$ python -q
>>> import numpy as np
>>> np.set_printoptions(precision=2, suppress=True, linewidth=120, sign=" ")
>>> K = np.loadtxt("mat.csv", delimiter=",")
>>> K
array([[ 1.,  0.,  2.,  2.],
       [ 2., -1.,  5.,  5.],
       [ 0.,  0.,  8.,  7.],
       [ 0.,  0.,  7.,  4.]])
>>> round(np.abs(np.linalg.eigvals(K)).max(), 2)
np.float64(13.28)
>>> (K - K.T) / 2
array([[ 0. , -1. ,  1. ,  1. ],
       [ 1. ,  0. ,  2.5,  2.5],
       [-1. , -2.5,  0. ,  0. ],
       [-1. , -2.5,  0. ,  0. ]])
>>> assert K == K.T
Traceback (most recent call last):
  File "<python-input-6>", line 1, in <module>
    assert K == K.T
           ^^^^^^^^
ValueError: The truth value of an array with more than one element is ambiguous. Use a.any() or a.all()
>>> K @ K
array([[   1.,    0.,   32.,   24.],
       [   0.,    1.,   74.,   54.],
       [   0.,    0.,  113.,   84.],
       [   0.,    0.,   84.,   65.]])
>>> np.sort(np.abs(np.linalg.eigvals(K)))
array([  1.  ,   1.  ,   1.28,  13.28])
>>> np.trace(K)
np.float64(12.0)
>>> (K + K.T) / 2
array([[ 1. ,  1. ,  1. ,  1. ],
       [ 1. , -1. ,  2.5,  2.5],
       [ 1. ,  2.5,  8. ,  7. ],
       [ 1. ,  2.5,  7. ,  4. ]])
>>> round(np.linalg.det(K), 2)
np.float64(17.0)
>>> evals, vecs = np.linalg.eig(K)
>>> np.prod(evals)
np.float64(17.0)
>>> np.sort(np.linalg.eigvals(K.T))
array([-1.28, -1.  ,  1.  , 13.28])
>>> M = np.load("run14.npy")
>>> M
array([[ 1., -1.,  0.,  0.,  0.],
       [-1.,  1., -1.,  0.,  0.],
       [ 0., -1.,  0., -1.,  0.],
       [ 0.,  0., -1.,  0., -1.],
       [ 0.,  0.,  0., -1.,  3.]])
>>> Y = np.array([[1, 1, 0], [1, 2, -3], [1, -3, 1], [0, 3, 0]])
>>> np.einsum("ij,ij->i", K, K)
array([   9.,   55.,  113.,   65.])
>>> Y.T @ K.T
array([[ 3.,  6.,  8.,  7.],
       [ 1.,  0., -3., -9.],
       [ 2.,  8.,  8.,  7.]])
>>> rng = np.random.default_rng(35765)
>>> labels = rng.permutation(5)
>>> Y = M[:, labels] * rng.choice([-1, 1], 5)
>>> Y
array([[ 1.,  0.,  0.,  0., -1.],
       [-1.,  0.,  0., -1.,  1.],
       [ 1.,  0., -1.,  0., -0.],
       [-0., -1.,  0., -1., -0.],
       [-0.,  3., -1.,  0., -0.]])
>>> left, _, Vt = np.linalg.svd(M.T @ Y)
>>> np.round(np.linalg.lstsq(M, Y)[0], 2) + 0
array([[ 0.,  0.,  0.,  0., -1.],
       [-1.,  0.,  0.,  0.,  0.],
       [ 0.,  0.,  0.,  1.,  0.],
       [ 0.,  0.,  1.,  0.,  0.],
       [ 0.,  1.,  0.,  0.,  0.]])
>>> np.round(left @ Vt, 2) + 0
array([[ 0.,  0.,  0.,  0., -1.],
       [-1.,  0.,  0.,  0.,  0.],
       [ 0.,  0.,  0.,  1.,  0.],
       [ 0.,  0.,  1.,  0.,  0.],
       [ 0.,  1.,  0.,  0.,  0.]])
>>> labels
array([ 1,  4,  3,  2,  0])
>>> np.allclose(M, M.T)
True
>>> np.sort(np.abs(np.linalg.eigvals(M)))
array([ 0.11,  0.87,  1.38,  2.28,  3.34])
>>> np.round(np.linalg.det(M), 2)
np.float64(1.0)
>>> vec = np.array([3, -3, 5, 2, -3])
>>> target = M @ vec
>>> coef, lr = np.zeros(5), 1 / np.linalg.norm(M, 2) ** 2
>>> for i in range(15):
...     coef -= lr * M.T @ (M @ coef - target)
...     if i % 5 == 0: print(i, round(np.linalg.norm(M @ coef - target), 2))
... 
0 8.31
5 1.78
10 0.78
>>> round(np.linalg.cond(M), 2)
np.float64(30.55)
>>> vec = np.array([3, 3, -3, 1, 3])
>>> np.sign((M @ vec).round(6))
array([ 0.,  1., -1.,  0.,  1.])
>>> (M @ vec).argmax()
np.int64(4)
>>> (M * vec).sum(axis=1)
array([ 0.,  3., -4.,  0.,  8.])
>>> np.linalg.norm(M @ vec) <= np.linalg.norm(M, 2) * np.linalg.norm(vec) + 1e-9
np.True_
>>> M * vec
array([[ 3., -3., -0.,  0.,  0.],
       [-3.,  3.,  3.,  0.,  0.],
       [ 0., -3., -0., -1.,  0.],
       [ 0.,  0.,  3.,  0., -3.],
       [ 0.,  0., -0., -1.,  9.]])
>>> M @ np.ones(5)
array([ 0., -1., -2., -2.,  2.])
>>> J = np.array([[12.0, 9.0, 3.0, 6.0, 0.0, 6.0],
...     [9.0, 12.0, 3.0, 6.0, 0.0, 6.0],
...     [3.0, 3.0, 4.0, 2.0, 0.0, 2.0],
...     [6.0, 6.0, 2.0, 7.0, 0.0, 4.0],
...     [0.0, 0.0, 0.0, 0.0, 3.0, 0.0],
...     [6.0, 6.0, 2.0, 4.0, 0.0, 7.0]])
>>> Y = K / np.sqrt((K ** 2).mean(axis=1, keepdims=True))
>>> np.linalg.matrix_rank(K - K.mean(axis=1, keepdims=True))
np.int64(3)
>>> np.linalg.norm(Y, axis=1)
array([ 2.,  2.,  2.,  2.])
>>> vec = np.array([1, 3, 1, 0, 2, 2])
>>> np.einsum("ij,j->i", J, vec)
array([ 54.,  60.,  20.,  34.,   6.,  40.])
>>> J @ vec
array([ 54.,  60.,  20.,  34.,   6.,  40.])
>>> (J @ vec).argmax()
np.int64(1)
>>> J @ np.ones(6)
array([ 36.,  36.,  14.,  25.,   3.,  25.])
>>> J @ np.eye(6)[1]
array([  9.,  12.,   3.,   6.,   0.,   6.])
>>> evals, vecs = np.linalg.eigh(J)
>>> vec = np.array([-8, 0, 4, 4, 5, -2])
>>> np.abs(J).sum(axis=1).max(), np.round(np.abs(evals).max(), 2)
(np.float64(36.0), np.float64(30.0))
>>> round(float(vec @ J @ vec / (vec @ vec)), 2), round(evals[0], 2), round(evals[-1], 2)
(5.05, np.float64(3.0), np.float64(30.0))
>>> vec @ J @ vec
np.float64(631.0)
>>> vec = np.array([-3, -1, 2, 1, 2, -3])
>>> target = J @ vec
>>> coef, lr = np.zeros(6), 1 / np.linalg.norm(J, 2) ** 2
>>> for i in range(30):
...     coef -= lr * J.T @ (J @ coef - target)
...     if i % 10 == 0: print(i, round(np.linalg.norm(J @ coef - target), 2))
... 
0 13.53
10 12.23
20 11.06
>>> coef
array([-1.93, -1.41,  0.14, -0.51,  0.52, -1.55])
>>> m1 = np.load("w.npy")
>>> m1
array([[ 2.02,  1.  , -1.  ,  2.  , -2.  ],
       [-1.  ,  0.02,  2.  ,  2.  ,  0.  ],
       [ 0.  , -1.  , -1.98,  1.  , -1.  ],
       [-2.  ,  0.  , -1.  , -1.98,  1.  ],
       [ 2.  ,  1.  , -1.  ,  2.  , -1.98]])
>>> theta = np.radians(15)
>>> R = np.eye(5)
>>> R[4, 4] = R[3, 3] = np.cos(theta)
>>> R[4, 3], R[3, 4] = -np.sin(theta), np.sin(theta)
>>> R
array([[ 1.  ,  0.  ,  0.  ,  0.  ,  0.  ],
       [ 0.  ,  1.  ,  0.  ,  0.  ,  0.  ],
       [ 0.  ,  0.  ,  1.  ,  0.  ,  0.  ],
       [ 0.  ,  0.  ,  0.  ,  0.97,  0.26],
       [ 0.  ,  0.  ,  0.  , -0.26,  0.97]])
>>> Y = m1 @ R.T
>>> np.linalg.svd(m1, compute_uv=False), np.linalg.svd(Y, compute_uv=False)
(array([ 6.01,  3.48,  2.07,  1.15,  0.01]), array([ 6.01,  3.48,  2.07,  1.15,  0.01]))
>>> left, s, Vt = np.linalg.svd(m1)
>>> np.argmax(s[:-1] / (s[1:] + 1e-6)) + 1
np.int64(4)
>>> s
array([ 6.01,  3.48,  2.07,  1.15,  0.01])
>>> Y = left[:, :4] @ np.diag(s[:4]) @ Vt[:4]
>>> round(float(np.abs(m1 - Y).max()), 2)
0.01
>>> np.linalg.matrix_rank(Y)
np.int64(4)
>>> np.round(np.linalg.norm(m1 - Y, 2), 2), round(s[4], 2)
(np.float64(0.01), np.float64(0.01))
>>> f = np.array([5, 4, 4, 0, 5])
>>> Y = m1 + np.outer(f, np.eye(5)[0])
>>> np.linalg.matrix_rank(Y - m1)
np.int64(1)
>>> round(float(np.linalg.det(Y) / np.linalg.det(m1)), 2), np.round(1 + np.linalg.solve(m1, f)[0], 2)
(-1.33, np.float64(-1.33))
>>> O, R = np.linalg.qr(m1)
>>> np.allclose(R.T @ R, m1.T @ m1)
True
>>> np.round(O.T @ O, 2) + 0
array([[ 1.,  0.,  0.,  0.,  0.],
       [ 0.,  1.,  0.,  0.,  0.],
       [ 0.,  0.,  1.,  0.,  0.],
       [ 0.,  0.,  0.,  1.,  0.],
       [ 0.,  0.,  0.,  0.,  1.]])
>>> np.round(O @ R, 2) + 0
array([[ 2.02,  1.  , -1.  ,  2.  , -2.  ],
       [-1.  ,  0.02,  2.  ,  2.  ,  0.  ],
       [ 0.  , -1.  , -1.98,  1.  , -1.  ],
       [-2.  ,  0.  , -1.  , -1.98,  1.  ],
       [ 2.  ,  1.  , -1.  ,  2.  , -1.98]])
>>> round(np.trace(O @ O.T), 2)
np.float64(5.0)
>>> O.shape, R.shape
((5, 5), (5, 5))
>>> data = np.load("arr.npy")
>>> data
array([[ 0,  0,  3,  0,  0],
       [ 0,  0,  0,  0,  0],
       [ 0,  0,  0,  1,  0],
       [ 0,  0,  0,  0, -1],
       [ 0,  0,  0,  0,  0]])
>>> # null space of dimension 2
>>> rk = np.linalg.matrix_rank(data)
>>> rk
np.int64(3)
>>> ns = np.linalg.svd(data)[2][rk:].T
>>> [int(np.linalg.matrix_rank(data[:i])) for i in range(1, len(data) + 1)]
[1, 1, 2, 3, 3]
>>> np.allclose(data @ ns, 0)
True
>>> np.linalg.matrix_rank(data.T @ data), np.linalg.matrix_rank(data @ data.T)
(np.int64(3), np.int64(3))
>>> ns.shape
(5, 2)
>>> [int(np.linalg.matrix_rank(np.delete(data, i, axis=0))) for i in range(5)]
[2, 3, 2, 2, 3]
>>> [int(np.linalg.matrix_rank(data[:, :j + 1])) for j in range(5)]
[0, 0, 1, 2, 3]
>>> ns @ ns.T
array([[ 1.,  0.,  0.,  0.,  0.],
       [ 0.,  1.,  0.,  0.,  0.],
       [ 0.,  0.,  0.,  0.,  0.],
       [ 0.,  0.,  0.,  0.,  0.],
       [ 0.,  0.,  0.,  0.,  0.]])
>>> E = np.array([[5, 0, 0], [0, 0, 0], [-3, 3, 5]])
>>> np.round(E @ np.linalg.pinv(E) @ E, 2) + 0
array([[ 5.,  0.,  0.],
       [ 0.,  0.,  0.],
       [-3.,  3.,  5.]])
>>> round(np.trace(np.linalg.pinv(E) @ E), 2)
np.float64(2.0)
>>> f = np.array([-1, 2, 0])
>>> np.array([np.convolve(row, f, "same") for row in E])
array([[10,  0,  0],
       [ 0,  0,  0],
       [-9,  1, 10]])
>>> np.convolve(E[1], f)
array([ 0,  0,  0,  0,  0])
>>> np.cross(E[1, :3], E[2, :3])
array([ 0,  0,  0])
>>> np.linalg.cond(E) > 100
np.True_
>>> np.argsort(-np.linalg.norm(E, axis=0).round(6), kind="stable")[:3]
array([ 0,  2,  1])
>>> round(float(np.linalg.det(E.T)), 2)
0.0
>>> np.poly(E)
array([  1., -10.,  25.,   0.])
>>> np.kron(np.eye(2, dtype=int), E)
array([[ 5,  0,  0,  0,  0,  0],
       [ 0,  0,  0,  0,  0,  0],
       [-3,  3,  5,  0,  0,  0],
       [ 0,  0,  0,  5,  0,  0],
       [ 0,  0,  0,  0,  0,  0],
       [ 0,  0,  0, -3,  3,  5]])
>>> round(np.linalg.eigvals(E).sum().real, 2)
np.float64(10.0)
>>> round(float(np.linalg.det(E[::-1])), 2)
0.0
>>> vec = np.array([3, -3, 1])
>>> np.linalg.norm(E @ vec) <= np.linalg.norm(E, 2) * np.linalg.norm(vec) + 1e-9
np.True_
>>> E @ (2 * vec)
array([ 30,   0, -26])
>>> (E @ vec).argmax()
np.int64(0)
>>> E @ np.eye(3)[1]
array([ 0.,  0.,  3.])
>>> arr = np.loadtxt("out14.csv", delimiter=",")
>>> arr
array([[ 0.33,  0.17,  0.  ,  0.17,  0.17,  0.  ,  0.17],
       [ 0.5 ,  0.5 ,  0.  ,  0.  ,  0.  ,  0.  ,  0.  ],
       [ 0.  ,  0.33,  0.33,  0.  ,  0.33,  0.  ,  0.  ],
       [ 0.  ,  0.5 ,  0.  ,  0.5 ,  0.  ,  0.  ,  0.  ],
       [ 0.  ,  0.  ,  0.  ,  0.33,  0.33,  0.  ,  0.33],
       [ 0.  ,  0.25,  0.  ,  0.25,  0.  ,  0.25,  0.25],
       [ 0.  ,  0.25,  0.  ,  0.  ,  0.25,  0.25,  0.25]])
>>> np.flatnonzero(np.linalg.matrix_power((data != 0) + (data.T != 0) + np.eye(5), 5)[2])
array([ 0,  2,  3,  4])
>>> round(np.linalg.det(data), 2)
np.float64(0.0)
>>> data @ data
array([[ 0,  0,  0,  3,  0],
       [ 0,  0,  0,  0,  0],
       [ 0,  0,  0,  0, -1],
       [ 0,  0,  0,  0,  0],
       [ 0,  0,  0,  0,  0]])
>>> vec = np.array([2, -2, 6, -6, -6, -4, -1])
>>> h = np.maximum(arr @ vec, 0)
>>> np.tanh(arr @ vec)
array([-0.95,  0.  , -0.58, -1.  , -1.  , -1.  , -1.  ])
>>> np.maximum(arr @ vec, 0) - np.maximum(-arr @ vec, 0)
array([-1.83,  0.  , -0.67, -4.  , -4.33, -3.25, -3.25])
>>> arr.T @ h
array([ 0.,  0.,  0.,  0.,  0.,  0.,  0.])
>>> labels = rng.permutation(7)
>>> Y = arr[:, labels] * rng.choice([-1, 1], 7)
>>> Y
array([[-0.33,  0.17,  0.17, -0.17, -0.  ,  0.17,  0.  ],
       [-0.5 ,  0.  ,  0.  , -0.  , -0.  ,  0.5 ,  0.  ],
       [-0.  ,  0.  ,  0.  , -0.33, -0.33,  0.33,  0.  ],
       [-0.  ,  0.  ,  0.5 , -0.  , -0.  ,  0.5 ,  0.  ],
       [-0.  ,  0.33,  0.33, -0.33, -0.  ,  0.  ,  0.  ],
       [-0.  ,  0.25,  0.25, -0.  , -0.  ,  0.25,  0.25],
       [-0.  ,  0.25,  0.  , -0.25, -0.  ,  0.25,  0.25]])
>>> left, _, Vt = np.linalg.svd(arr.T @ Y)
>>> labels
array([ 0,  6,  3,  4,  2,  1,  5])
>>> np.round(left @ Vt, 2) + 0
array([[-1.,  0.,  0.,  0.,  0.,  0.,  0.],
       [ 0.,  0.,  0.,  0.,  0.,  1.,  0.],
       [ 0.,  0.,  0.,  0., -1.,  0.,  0.],
       [ 0.,  0.,  1.,  0.,  0.,  0.,  0.],
       [ 0.,  0.,  0., -1.,  0.,  0.,  0.],
       [ 0.,  0.,  0.,  0.,  0.,  0.,  1.],
       [ 0.,  1.,  0.,  0.,  0.,  0.,  0.]])
>>> O, vecs = np.linalg.qr(arr[:, :5])[0], np.linalg.qr(arr[:, 5:])[0]
>>> s = np.linalg.svd(O.T @ vecs, compute_uv=False)
>>> (s > 0.9).sum()
np.int64(1)
>>> np.round(np.linalg.norm(O @ O.T - vecs @ vecs.T, 2), 2)
np.float64(1.0)
>>> theta = np.radians(72)
>>> R = np.eye(7)
>>> R[6, 6] = R[5, 5] = np.cos(theta)
>>> R[6, 5], R[5, 6] = -np.sin(theta), np.sin(theta)
>>> R
array([[ 1.  ,  0.  ,  0.  ,  0.  ,  0.  ,  0.  ,  0.  ],
       [ 0.  ,  1.  ,  0.  ,  0.  ,  0.  ,  0.  ,  0.  ],
       [ 0.  ,  0.  ,  1.  ,  0.  ,  0.  ,  0.  ,  0.  ],
       [ 0.  ,  0.  ,  0.  ,  1.  ,  0.  ,  0.  ,  0.  ],
       [ 0.  ,  0.  ,  0.  ,  0.  ,  1.  ,  0.  ,  0.  ],
       [ 0.  ,  0.  ,  0.  ,  0.  ,  0.  ,  0.31,  0.95],
       [ 0.  ,  0.  ,  0.  ,  0.  ,  0.  , -0.95,  0.31]])
>>> Y = arr @ R.T
>>> np.allclose(arr @ arr.T, Y @ Y.T)
True
>>> Y
array([[ 0.33,  0.17,  0.  ,  0.17,  0.17,  0.16,  0.05],
       [ 0.5 ,  0.5 ,  0.  ,  0.  ,  0.  ,  0.  ,  0.  ],
       [ 0.  ,  0.33,  0.33,  0.  ,  0.33,  0.  ,  0.  ],
       [ 0.  ,  0.5 ,  0.  ,  0.5 ,  0.  ,  0.  ,  0.  ],
       [ 0.  ,  0.  ,  0.  ,  0.33,  0.33,  0.32,  0.1 ],
       [ 0.  ,  0.25,  0.  ,  0.25,  0.  ,  0.32, -0.16],
       [ 0.  ,  0.25,  0.  ,  0.  ,  0.25,  0.32, -0.16]])
>>> feats = np.loadtxt("a.csv", delimiter=",")
>>> feats
array([[-1.,  0.,  0.,  0.],
       [ 0.,  3.,  0.,  0.],
       [ 0.,  0., -1.,  0.],
       [ 0.,  0.,  0.,  3.]])
>>> O, vecs = np.linalg.qr(feats[:, :3])[0], np.linalg.qr(feats[:, 3:])[0]
>>> s = np.linalg.svd(O.T @ vecs, compute_uv=False)
>>> (s > 0.9).sum()
np.int64(0)
>>> np.all(np.linalg.eigvalsh(feats) > 0)
np.False_
>>> evals, vecs = np.linalg.eig(feats)
>>> np.sort(np.linalg.eigvals(feats @ feats))
array([ 1.,  1.,  9.,  9.])
>>> np.sort(np.linalg.eigvals(feats.T))
array([-1., -1.,  3.,  3.])
>>> evals, vecs = np.linalg.eigh(feats)
>>> np.linalg.svd(feats, compute_uv=False)
array([ 3.,  3.,  1.,  1.])
>>> evals.sum(), np.trace(feats)
(np.float64(4.0), np.float64(4.0))
>>> vecs.T @ vecs
array([[ 1.,  0.,  0.,  0.],
       [ 0.,  1.,  0.,  0.],
       [ 0.,  0.,  1.,  0.],
       [ 0.,  0.,  0.,  1.]])
>>> evals
array([-1., -1.,  3.,  3.])
>>> np.linalg.eigvalsh(feats @ feats)
array([ 1.,  1.,  9.,  9.])
>>> np.linalg.eigvalsh(feats + -3 * np.eye(4))
array([-4., -4.,  0.,  0.])
>>> vecs @ np.diag(evals) @ vecs.T
array([[-1.,  0.,  0.,  0.],
       [ 0.,  3.,  0.,  0.],
       [ 0.,  0., -1.,  0.],
       [ 0.,  0.,  0.,  3.]])
